% python3 -q
>>> import numpy as np
>>> np.set_printoptions(precision=2, suppress=True, linewidth=160, floatmode="fixed")
>>> K = np.loadtxt("a.csv", delimiter=",")
>>> K
array([[ 27.00,  15.00,  13.00,   7.00,  -6.00],
       [ 15.00,  20.00,  -2.00,  -4.00,   8.00],
       [ 13.00,  -2.00,  39.00,   6.00, -22.00],
       [  7.00,  -4.00,   6.00,  13.00, -11.00],
       [ -6.00,   8.00, -22.00, -11.00,  21.00]])
>>> A2 = np.linalg.inv(K)
>>> np.round(np.linalg.slogdet(K)[0], 2)
np.float64(1.0)
>>> np.linalg.inv(A2)
array([[ 27.00,  15.00,  13.00,   7.00,  -6.00],
       [ 15.00,  20.00,  -2.00,  -4.00,   8.00],
       [ 13.00,  -2.00,  39.00,   6.00, -22.00],
       [  7.00,  -4.00,   6.00,  13.00, -11.00],
       [ -6.00,   8.00, -22.00, -11.00,  21.00]])
>>> np.round(K @ A2, 2) + 0
array([[1.00, 0.00, 0.00, 0.00, 0.00],
       [0.00, 1.00, 0.00, 0.00, 0.00],
       [0.00, 0.00, 1.00, 0.00, 0.00],
       [0.00, 0.00, 0.00, 1.00, 0.00],
       [0.00, 0.00, 0.00, 0.00, 1.00]])
>>> np.round(np.linalg.det(K) * np.linalg.det(A2), 2)
np.float64(1.0)
>>> A2 = np.array([[1, -5], [3, -1]])
>>> cent = np.kron(A2, K)
>>> round(float(np.linalg.norm(cent, 2)), 2), np.round(np.linalg.norm(A2, 2) * np.linalg.norm(K, 2), 2)
(342.33, np.float64(342.33))
>>> evals, V = np.linalg.eig(K)
>>> np.sort(np.linalg.eigvals(K @ K))
array([   1.89,    5.14,  235.53, 1427.74, 3997.70])
>>> np.sort(np.linalg.eigvals(K.T))
array([ 1.37,  2.27, 15.35, 37.79, 63.23])
>>> round(float(np.prod(evals)), 2)
114136.0
>>> np.round(K @ V[:, 0] - evals[0] * V[:, 0], 2) + 0
array([0.00, 0.00, 0.00, 0.00, 0.00])
>>> evals
array([63.23, 37.79, 15.35,  2.27,  1.37])
>>> proj = np.triu(np.array([[1, 2, 3, 1, 2],
...     [2, 2, 1, 0, 1],
...     [1, 1, 0, 1, 3],
...     [2, 0, 0, 0, 0],
...     [1, 2, 3, 2, 0]]), 1) + np.eye(5)
>>> A2 = proj @ K @ np.linalg.inv(proj)
>>> A2
array([[  91.00, -121.00,  -64.00,  -19.00,  106.00],
       [  22.00,  -18.00,  -33.00,    2.00,   80.00],
       [   2.00,   14.00,  -41.00,   25.00,  135.00],
       [   7.00,  -18.00,    3.00,    3.00,  -16.00],
       [  -6.00,   20.00,  -24.00,   19.00,   85.00]])
>>> np.poly(A2)
array([      1.00,    -120.00,    4366.00,  -51367.00,  145727.00, -114136.00])
>>> proj @ K - K @ proj
array([[  64.00,   -8.00,  -21.00,  -39.00, -127.00],
       [   7.00,  -24.00,  -48.00,  -18.00,  -45.00],
       [ -11.00,   -6.00,  -97.00,  -72.00,  -89.00],
       [   0.00,  -14.00,  -17.00,  -13.00,  -28.00],
       [   0.00,   12.00,   10.00,   28.00,   70.00]])
>>> np.round(np.linalg.det(K), 2)
np.float64(114136.0)
>>> np.linalg.matrix_power(K, 3)
array([[ 60421.00,  22472.00,  67442.00,  22629.00, -39623.00],
       [ 22472.00,  26587.00,  -6310.00,  -4590.00,  13003.00],
       [ 67442.00,  -6310.00, 136096.00,  45559.00, -93967.00],
       [ 22629.00,  -4590.00,  45559.00,  18437.00, -34047.00],
       [-39623.00,  13003.00, -93967.00, -34047.00,  68800.00]])
>>> np.sort(np.abs(np.linalg.eigvals(K)))
array([ 1.37,  2.27, 15.35, 37.79, 63.23])
>>> np.allclose(K @ K.T, K.T @ K)
True
>>> np.round(np.abs(np.linalg.eigvals(K)).max(), 2)
np.float64(63.23)
>>> (K + K.T) / 2
array([[ 27.00,  15.00,  13.00,   7.00,  -6.00],
       [ 15.00,  20.00,  -2.00,  -4.00,   8.00],
       [ 13.00,  -2.00,  39.00,   6.00, -22.00],
       [  7.00,  -4.00,   6.00,  13.00, -11.00],
       [ -6.00,   8.00, -22.00, -11.00,  21.00]])
>>> np.linalg.determinant(K)
Traceback (most recent call last):
  File "<python-input-29>", line 1, in <module>
    np.linalg.determinant(K)
    ^^^^^^^^^^^^^^^^^^^^^
AttributeError: module 'numpy.linalg' has no attribute 'determinant'
>>> np.trace(K)
np.float64(120.0)
>>> K @ K
array([[ 1208.00,   603.00,  1002.00,   364.00,  -531.00],
       [  603.00,   709.00,  -123.00,  -127.00,   326.00],
       [ 1002.00,  -123.00,  2214.00,   653.00, -1480.00],
       [  364.00,  -127.00,   653.00,   391.00,  -580.00],
       [ -531.00,   326.00, -1480.00,  -580.00,  1146.00]])
>>> E = np.cumsum(np.array([[2, 0, 1, 2, 2],
...     [2, 2, 1, 2, 2],
...     [1, 1, 1, 2, 2],
...     [1, 2, 0, 2, 0],
...     [1, 1, 1, 0, 2],
...     [2, 1, 1, 2, 1],
...     [2, 0, 2, 1, 0],
...     [1, 1, 0, 2, 2],
...     [0, 1, 0, 1, 0],
...     [1, 2, 2, 2, 1],
...     [2, 1, 1, 2, 1],
...     [2, 0, 1, 2, 2],
...     [1, 2, 0, 1, 2],
...     [1, 2, 0, 1, 2],
...     [0, 1, 0, 1, 2],
...     [1, 1, 2, 1, 0],
...     [2, 0, 1, 0, 2],
...     [1, 1, 0, 0, 1],
...     [2, 1, 2, 0, 1],
...     [2, 2, 0, 2, 2],
...     [0, 1, 1, 2, 0],
...     [1, 2, 2, 1, 0],
...     [1, 0, 2, 0, 1],
...     [2, 2, 2, 2, 1],
...     [1, 2, 2, 1, 1]]), axis=0)
>>> E
array([[ 2,  0,  1,  2,  2],
       [ 4,  2,  2,  4,  4],
       [ 5,  3,  3,  6,  6],
       [ 6,  5,  3,  8,  6],
       [ 7,  6,  4,  8,  8],
       [ 9,  7,  5, 10,  9],
       [11,  7,  7, 11,  9],
       [12,  8,  7, 13, 11],
       [12,  9,  7, 14, 11],
       [13, 11,  9, 16, 12],
       [15, 12, 10, 18, 13],
       [17, 12, 11, 20, 15],
       [18, 14, 11, 21, 17],
       [19, 16, 11, 22, 19],
       [19, 17, 11, 23, 21],
       [20, 18, 13, 24, 21],
       [22, 18, 14, 24, 23],
       [23, 19, 14, 24, 24],
       [25, 20, 16, 24, 25],
       [27, 22, 16, 26, 27],
       [27, 23, 17, 28, 27],
       [28, 25, 19, 29, 27],
       [29, 25, 21, 29, 28],
       [31, 27, 23, 31, 29],
       [32, 29, 25, 32, 30]])
>>> d = np.linalg.norm(E[:, None] - E[None], axis=-1)
>>> np.unravel_index(d.round(6).argmax(), d.shape)
(np.int64(0), np.int64(24))
>>> np.linalg.matrix_rank(d ** 2)
np.int64(7)
>>> d.shape
(25, 25)
>>> np.argsort(-np.linalg.norm(E, axis=0).round(6), kind="stable")[:3]
array([3, 0, 4])
>>> np.abs(np.linalg.svd(E)[2][-1])
array([0.64, 0.33, 0.50, 0.12, 0.47])
>>> z = E[:, 1] > np.median(E[:, 1])
>>> u = E[z].mean(axis=0) - E[~z].mean(axis=0)
>>> ((E - E.mean(axis=0)) @ u > 0).astype(int)
array([0, 0, 0, 0, 0, 0, 0, 0, 0, 0, 0, 0, 1, 1, 1, 1, 1, 1, 1, 1, 1, 1, 1, 1, 1])
>>> np.argsort(-np.abs(u).round(6), kind="stable")
array([4, 0, 3, 1, 2])
>>> z.astype(int)
array([0, 0, 0, 0, 0, 0, 0, 0, 0, 0, 0, 0, 0, 1, 1, 1, 1, 1, 1, 1, 1, 1, 1, 1, 1])
>>> Xc = E - E.mean(axis=0)
>>> U, sig, vt = np.linalg.svd(Xc, full_matrices=False)
>>> (np.sign(U[:, 0]) == np.sign(U[0, 0])).astype(int)
array([1, 1, 1, 1, 1, 1, 1, 1, 1, 1, 1, 1, 0, 0, 0, 0, 0, 0, 0, 0, 0, 0, 0, 0, 0])
>>> np.searchsorted(np.cumsum(sig ** 2) / (sig ** 2).sum(), 0.9) + 1
np.int64(1)
>>> sig
array([91.49,  7.30,  6.00,  3.40,  1.79])
>>> vt[0] * np.sign(vt[0, np.abs(vt[0]).argmax()])
array([0.48, 0.45, 0.35, 0.47, 0.47])
>>> m1 = np.load("arr.npy")
>>> m1
array([[ 1.12,  0.06,  0.54,  0.78, -1.59],
       [ 0.08,  0.01,  0.03,  0.02,  0.09],
       [-1.32, -0.23, -0.97, -0.14,  1.38]])
>>> A2 = m1 / np.sqrt((m1 ** 2).mean(axis=1, keepdims=True))
>>> m1 - m1.mean(axis=1, keepdims=True)
array([[ 0.94, -0.12,  0.36,  0.60, -1.77],
       [ 0.03, -0.04, -0.02, -0.03,  0.04],
       [-1.06,  0.03, -0.71,  0.12,  1.64]])
>>> A2[1]
array([1.42, 0.18, 0.53, 0.35, 1.60])
>>> np.linalg.norm(A2, axis=1)
array([2.24, 2.24, 2.24])
